% python3 -q
>>> import numpy as np
>>> from numpy import linalg as LA
>>> np.set_printoptions(precision=3, suppress=True, linewidth=140)
>>> def rnd(a):
...     return np.round(a, 3) + 0
... 
>>> Y = np.array([[3, 5, 2, 0], [1, 1, 5, 2]])
>>> m1 = Y.T @ Y
>>> m1
array([[10, 16, 11,  2],
       [16, 26, 15,  2],
       [11, 15, 29, 10],
       [ 2,  2, 10,  4]])
>>> vals, vecs = LA.eigh(m1)
>>> rnd(np.abs(vecs[:, -1]))
array([0.406, 0.618, 0.65 , 0.175])
>>> W0 = np.array([[1, 3, 1, 3, 3, 2, 3],
...     [0, 3, 3, 0, 2, 1, 1],
...     [2, 3, 0, 3, 0, 3, 0],
...     [0, 3, 3, 0, 3, 1, 3],
...     [0, 3, 2, 1, 2, 0, 2],
...     [2, 3, 3, 1, 2, 3, 1],
...     [1, 0, 3, 0, 1, 1, 2]])
>>> W0
array([[1, 3, 1, 3, 3, 2, 3],
       [0, 3, 3, 0, 2, 1, 1],
       [2, 3, 0, 3, 0, 3, 0],
       [0, 3, 3, 0, 3, 1, 3],
       [0, 3, 2, 1, 2, 0, 2],
       [2, 3, 3, 1, 2, 3, 1],
       [1, 0, 3, 0, 1, 1, 2]])
>>> vec = np.array([1, 0, 1, 0, 0, 3, 0])
>>> rhs = W0 @ vec
>>> c, lr = np.zeros(7), 1 / LA.norm(W0, 2) ** 2
>>> for i in range(250):
...     c -= lr * W0.T @ (W0 @ c - rhs)
...     if i % 50 == 0: print(i, round(LA.norm(W0 @ c - rhs), 3))
... 
0 8.56
50 0.9
100 0.635
150 0.501
200 0.411
>>> rnd(c)
array([ 1.501,  0.035,  1.03 ,  0.054,  0.149,  2.559, -0.129])
>>> Y = LA.inv(W0)
>>> rnd(LA.slogdet(W0)[0])
np.float64(-1.0)
>>> np.allclose(Y, W0.T)
False
>>> Y = np.array([[1, 1, 1],
...     [1, 0, 0],
...     [1, 0, 1],
...     [3, 3, 1],
...     [3, 3, 1],
...     [3, 0, 3],
...     [1, 3, 1]])
>>> np.einsum("ik,kj->ij", W0, Y)
array([[32, 28, 17],
       [16,  9,  9],
       [23, 11, 14],
       [21, 18, 12],
       [16, 15,  7],
       [27, 14, 18],
       [12, 10, 10]])
>>> Y.T @ W0.T
array([[32, 16, 23, 21, 16, 27, 12],
       [28,  9, 11, 18, 15, 14, 10],
       [17,  9, 14, 12,  7, 18, 10]])
>>> np.einsum("ij->j", W0)
array([ 6, 18, 15,  8, 13, 11, 12])
>>> np.einsum("ij,ij->i", W0, W0)
array([42, 24, 31, 37, 22, 37, 16])
>>> W0 @ Y
array([[32, 28, 17],
       [16,  9,  9],
       [23, 11, 14],
       [21, 18, 12],
       [16, 15,  7],
       [27, 14, 18],
       [12, 10, 10]])
>>> np.vstack([W0, Y.T]).shape
(10, 7)
